% ipython --no-banner

In [1]: import numpy as np

In [2]: np.set_printoptions(suppress=True, linewidth=100)

In [3]: data = np.array([[1, 1, 1, 1, -1, -1, -1, -1],
   ...:     [1, 1, -1, -1, 1, 1, -1, -1],
   ...:     [1, 1, -1, -1, -1, -1, 1, 1],
   ...:     [1, -1, -1, 1, -1, 1, 1, -1]])

In [4]: M2 = data / np.sqrt((data ** 2).mean(axis=1, keepdims=True))

In [5]: np.linalg.matrix_rank(data - data.mean(axis=1, keepdims=True))
Out[5]: np.int64(4)

In [6]: data - data.mean(axis=1, keepdims=True)
Out[6]: 
array([[ 1.,  1.,  1.,  1., -1., -1., -1., -1.],
       [ 1.,  1., -1., -1.,  1.,  1., -1., -1.],
       [ 1.,  1., -1., -1., -1., -1.,  1.,  1.],
       [ 1., -1., -1.,  1., -1.,  1.,  1., -1.]])

In [7]: np.round(np.linalg.norm(M2, axis=1), 2)
Out[7]: array([2.83, 2.83, 2.83, 2.83])

In [8]: M2[2]
Out[8]: array([ 1.,  1., -1., -1., -1., -1.,  1.,  1.])

In [9]: np.linalg.matrix_rank(M2) == np.linalg.matrix_rank(data)
Out[9]: np.True_

In [10]: x = np.array([3, -2, 3, 2, 1, -5, 0, 3])

In [11]: h1 = np.maximum(data @ x, 0)

In [12]: print(np.maximum(data @ x, 0) - np.maximum(-data @ x, 0))
[  7 -11   3  -5]

In [13]: print(data.T @ h1)
[ 10  10   4   4 -10 -10  -4  -4]

In [14]: np.round(np.tanh(data @ x), 2)
Out[14]: array([ 1., -1.,  1., -1.])

In [15]: h1
Out[15]: array([7, 0, 3, 0])

In [16]: def softmax(z):
    ...:     e = np.exp(z - z.max(axis=-1, keepdims=True))
    ...:     return e / e.sum(axis=-1, keepdims=True)
    ...: 

In [17]: np.round(softmax(data[0]), 2)
Out[17]: array([0.22, 0.22, 0.22, 0.22, 0.03, 0.03, 0.03, 0.03])

In [18]: S = data @ data.T / np.sqrt(8)

In [19]: np.round(softmax(S), 2)
Out[19]: 
array([[0.85, 0.05, 0.05, 0.05],
       [0.05, 0.85, 0.05, 0.05],
       [0.05, 0.05, 0.85, 0.05],
       [0.05, 0.05, 0.05, 0.85]])

In [20]: np.round(softmax(S + np.triu(np.full(S.shape, -np.inf), 1)), 2)
Out[20]: 
array([[1.  , 0.  , 0.  , 0.  ],
       [0.06, 0.94, 0.  , 0.  ],
       [0.05, 0.05, 0.89, 0.  ],
       [0.05, 0.05, 0.05, 0.85]])

In [21]: softmax(S).round(6).argmax(axis=1)
Out[21]: array([0, 1, 2, 3])

In [22]: blk = np.stack([data, -2 * data, data[::-1]])

In [23]: np.linalg.matrix_rank(blk.reshape(3, -1))
Out[23]: np.int64(2)

In [24]: np.round(np.linalg.norm(blk, axis=(1, 2)), 2)
Out[24]: array([ 5.66, 11.31,  5.66])

In [25]: np.einsum("bij,cij->bc", blk, blk)
Out[25]: 
array([[ 32, -64,   0],
       [-64, 128,   0],
       [  0,   0,  32]])

In [26]: (blk @ data.T).shape
Out[26]: (3, 4, 4)

In [27]: ang = np.deg2rad(90)

In [28]: arr = np.eye(5)

In [29]: arr[np.ix_([2, 3], [2, 3])] = [[np.cos(ang), -np.sin(ang)], [np.sin(ang), np.cos(ang)]]

In [30]: arr.round(2) + 0
Out[30]: 
array([[ 1.,  0.,  0.,  0.,  0.],
       [ 0.,  1.,  0.,  0.,  0.],
       [ 0.,  0.,  0., -1.,  0.],
       [ 0.,  0.,  1.,  0.,  0.],
       [ 0.,  0.,  0.,  0.,  1.]])

In [31]: r0 = np.array([4, 4])

In [32]: np.polyval(r0, data[2])
Out[32]: array([8, 8, 0, 0, 0, 0, 8, 8])

In [33]: M2 = data / np.linalg.norm(data, axis=1)
Traceback (most recent call last):
  Cell In[33], line 1
    M2 = data / np.linalg.norm(data, axis=1)
ValueError: operands could not be broadcast together with shapes (4,8) (4,) 


In [34]: M2 = data / np.linalg.norm(data, axis=1, keepdims=True)

In [35]: G = M2 @ M2.T

In [36]: np.argwhere(np.triu(np.abs(G) > 0.95, 1))
Out[36]: array([], shape=(0, 2), dtype=int64)

In [37]: G.round(2) + 0
Out[37]: 
array([[1., 0., 0., 0.],
       [0., 1., 0., 0.],
       [0., 0., 1., 0.],
       [0., 0., 0., 1.]])

In [38]: np.degrees(np.arccos(np.clip(G[0, 3], -1, 1)))
Out[38]: np.float64(90.0)

In [39]: print(np.round(np.linalg.norm(M2, axis=1), 2))
[1. 1. 1. 1.]

In [40]: G[0].round(2) + 0
Out[40]: array([1., 0., 0., 0.])

In [41]: M2 = np.array([[0, 8, -9],
    ...:     [-1, 0, 7],
    ...:     [-9, 5, 3],
    ...:     [9, -2, 2],
    ...:     [2, -8, -8],
    ...:     [3, 3, 8],
    ...:     [7, -7, 1],
    ...:     [8, -8, 4]])

In [42]: np.linalg.matrix_rank(np.vstack([data, M2.T]))
Out[42]: np.int64(7)

In [43]: np.einsum("ij,ij->i", data, data)
Out[43]: array([8, 8, 8, 8])

In [44]: np.einsum("ij->j", data)
Out[44]: array([ 4,  2, -2,  0, -2,  0,  0, -2])

In [45]: np.vstack([data, M2.T]).shape
Out[45]: (7, 8)

In [46]: np.linalg.matrix_rank(data @ M2)
Out[46]: np.int64(3)

In [47]: data @ M2
Out[47]: 
array([[-21,  31,  -2],
       [-11,  15, -12],
       [  9,  -5,  -2],
       [ 19,  13,  -4]])

In [48]: E = np.loadtxt("dump.csv", delimiter=",")

In [49]: E
Out[49]: 
array([[ 0.,  2., -1.,  1.,  3.,  3.],
       [ 2., -3.,  3., -3., -3.,  0.],
       [ 0.,  0., -3., -4.,  0.,  7.],
       [ 0.,  0., -6., -9.,  9.,  0.],
       [ 0.,  0.,  5., -8.,  1., -1.],
       [ 0.,  0., -2., -3.,  1., -2.]])

In [50]: q, R = np.linalg.qr(E)

In [51]: R.round(2)
Out[51]: 
array([[-2.  ,  3.  , -3.  ,  3.  ,  3.  ,  0.  ],
       [ 0.  , -2.  ,  1.  , -1.  , -3.  , -3.  ],
       [ 0.  ,  0.  ,  8.6 ,  3.72, -5.93, -2.56],
       [ 0.  ,  0.  ,  0.  , 12.5 , -5.6 , -0.36],
       [ 0.  ,  0.  ,  0.  ,  0.  ,  4.06, -4.96],
       [ 0.  ,  0.  ,  0.  ,  0.  ,  0.  , -4.76]])

In [52]: np.round(q @ R, 2) + 0
Out[52]: 
array([[ 0.,  2., -1.,  1.,  3.,  3.],
       [ 2., -3.,  3., -3., -3.,  0.],
       [ 0.,  0., -3., -4.,  0.,  7.],
       [ 0.,  0., -6., -9.,  9.,  0.],
       [ 0.,  0.,  5., -8.,  1., -1.],
       [ 0.,  0., -2., -3.,  1., -2.]])

In [53]: q.shape, R.shape
Out[53]: ((6, 6), (6, 6))

In [54]: np.round(np.abs(np.diag(R)), 2)
Out[54]: array([ 2.  ,  2.  ,  8.6 , 12.5 ,  4.06,  4.76])

In [55]: np.round(q.T @ q, 2) + 0
Out[55]: 
array([[1., 0., 0., 0., 0., 0.],
       [0., 1., 0., 0., 0., 0.],
       [0., 0., 1., 0., 0., 0.],
       [0., 0., 0., 1., 0., 0.],
       [0., 0., 0., 0., 1., 0.],
       [0., 0., 0., 0., 0., 1.]])

In [56]: np.allclose(R.T @ R, E.T @ E)
Out[56]: True

In [57]: r0 = np.array([2, 0, 2, -2, 1, 1])

In [58]: M2 = R + np.outer(r0, np.eye(6)[2])

In [59]: print(M2.round(2))
[[-2.    3.   -1.    3.    3.    0.  ]
 [ 0.   -2.    1.   -1.   -3.   -3.  ]
 [ 0.    0.   10.6   3.72 -5.93 -2.56]
 [ 0.    0.   -2.   12.5  -5.6  -0.36]
 [ 0.    0.    1.    0.    4.06 -4.96]
 [ 0.    0.    1.    0.    0.   -4.76]]

In [60]: np.linalg.matrix_rank(M2 - R)
Out[60]: np.int64(1)

In [61]: M2 = np.linalg.inv(E)

In [62]: np.round(np.linalg.inv(M2), 2) + 0
Out[62]: 
array([[ 0.,  2., -1.,  1.,  3.,  3.],
       [ 2., -3.,  3., -3., -3.,  0.],
       [ 0.,  0., -3., -4.,  0.,  7.],
       [ 0.,  0., -6., -9.,  9.,  0.],
       [ 0.,  0.,  5., -8.,  1., -1.],
       [ 0.,  0., -2., -3.,  1., -2.]])

In [63]: np.round(np.linalg.cond(E), 2)
Out[63]: np.float64(23.29)

In [64]: print(np.round(np.linalg.det(E) * np.linalg.det(M2), 2))
1.0

In [65]: np.round(E @ M2, 2) + 0
Out[65]: 
array([[1., 0., 0., 0., 0., 0.],
       [0., 1., 0., 0., 0., 0.],
       [0., 0., 1., 0., 0., 0.],
       [0., 0., 0., 1., 0., 0.],
       [0., 0., 0., 0., 1., 0.],
       [0., 0., 0., 0., 0., 1.]])

In [66]: q, evecs = np.linalg.qr(E[:, :4])[0], np.linalg.qr(E[:, 4:])[0]

In [67]: sig = np.linalg.svd(q.T @ evecs, compute_uv=False)

In [68]: print((sig > 0.9).sum())
1

In [69]: np.round(np.linalg.norm(q @ q.T - evecs @ evecs.T, 2), 2)
Out[69]: np.float64(1.0)

In [70]: rng = np.random.default_rng(27216)

In [71]: labels = rng.permutation(6)

In [72]: labels
Out[72]: array([5, 2, 4, 0, 3, 1])

In [73]: M2 = E[labels][:, labels]

In [74]: round(np.linalg.det(M2), 2), np.round(np.linalg.det(E[labels]), 2)
Out[74]: (np.float64(-8328.0), np.float64(8328.0))

In [75]: np.allclose(M2, E)
Out[75]: False

In [76]: m1 = np.array([[-9.0, 2.0, 0.0, 0.0, 0.0, 0.0, 0.0, 0.0],
    ...:     [2.0, -3.0, 2.0, 0.0, 0.0, 0.0, 0.0, 0.0],
    ...:     [0.0, 2.0, 7.0, 2.0, 0.0, 0.0, 0.0, 0.0],
    ...:     [0.0, 0.0, 2.0, -9.0, 2.0, 0.0, 0.0, 0.0],
    ...:     [0.0, 0.0, 0.0, 2.0, -5.0, 2.0, 0.0, 0.0],
    ...:     [0.0, 0.0, 0.0, 0.0, 2.0, -4.0, 2.0, 0.0],
    ...:     [0.0, 0.0, 0.0, 0.0, 0.0, 2.0, 4.0, 2.0],
    ...:     [0.0, 0.0, 0.0, 0.0, 0.0, 0.0, 2.0, -7.0]])

In [77]: print(data.reshape(2, -1))
[[ 1  1  1  1 -1 -1 -1 -1  1  1 -1 -1  1  1 -1 -1]
 [ 1  1 -1 -1 -1 -1  1  1  1 -1 -1  1 -1  1  1 -1]]

In [78]: data.ravel(order="F")
Out[78]: 
array([ 1,  1,  1,  1,  1,  1,  1, -1,  1, -1, -1, -1,  1, -1, -1,  1, -1,  1, -1, -1, -1,  1, -1,
        1, -1, -1,  1,  1, -1, -1,  1, -1])

In [79]: data.reshape(-1, 2)
Out[79]: 
array([[ 1,  1],
       [ 1,  1],
       [-1, -1],
       [-1, -1],
       [ 1,  1],
       [-1, -1],
       [ 1,  1],
       [-1, -1],
       [ 1,  1],
       [-1, -1],
       [-1, -1],
       [ 1,  1],
       [ 1, -1],
       [-1,  1],
       [-1,  1],
       [ 1, -1]])

In [80]: blk = data.reshape(4, 2, -1)

In [81]: print(np.einsum("ihd,jhd->hij", blk, blk).shape)
(2, 4, 4)

In [82]: blk[:, 0]
Out[82]: 
array([[ 1,  1,  1,  1],
       [ 1,  1, -1, -1],
       [ 1,  1, -1, -1],
       [ 1, -1, -1,  1]])

In [83]: blk.sum(axis=1)
Out[83]: 
array([[ 0,  0,  0,  0],
       [ 2,  2, -2, -2],
       [ 0,  0,  0,  0],
       [ 0,  0,  0,  0]])

In [84]: blk.transpose(1, 0, 2)
Out[84]: 
array([[[ 1,  1,  1,  1],
        [ 1,  1, -1, -1],
        [ 1,  1, -1, -1],
        [ 1, -1, -1,  1]],

       [[-1, -1, -1, -1],
        [ 1,  1, -1, -1],
        [-1, -1,  1,  1],
        [-1,  1,  1, -1]]])

In [85]: blk.shape
Out[85]: (4, 2, 4)

In [86]: M2 = m1 / np.sqrt((m1 ** 2).mean(axis=1, keepdims=True))

In [87]: print(np.linalg.matrix_rank(m1 - m1.mean(axis=1, keepdims=True)))
7

In [88]: np.round(np.linalg.norm(M2, axis=1), 2)
Out[88]: array([2.83, 2.83, 2.83, 2.83, 2.83, 2.83, 2.83, 2.83])

In [89]: X = np.triu(rng.random((9, 9)) < 0.3, 1).astype(int)

In [90]: X = X + X.T

In [91]: print(X)
[[0 0 0 0 0 1 0 0 0]
 [0 0 1 0 0 1 0 0 0]
 [0 1 0 1 1 0 0 0 0]
 [0 0 1 0 1 0 1 0 0]
 [0 0 1 1 0 1 1 0 1]
 [1 1 0 0 1 0 1 0 1]
 [0 0 0 1 1 1 0 1 0]
 [0 0 0 0 0 0 1 0 0]
 [0 0 0 0 1 1 0 0 0]]

In [92]: left, sig, Vh = np.linalg.svd(X)

In [93]: evecs = Vh[:(sig > 1e-8).sum()]

In [94]: x = X[0] + 5 * X[4] + rng.integers(2) * np.eye(9)[4]

In [95]: x
Out[95]: array([0., 0., 5., 5., 0., 6., 5., 0., 5.])

In [96]: print(np.round(np.diag(evecs.T @ evecs), 2))
[0.5  0.88 1.   0.88 1.   1.   1.   0.87 0.88]
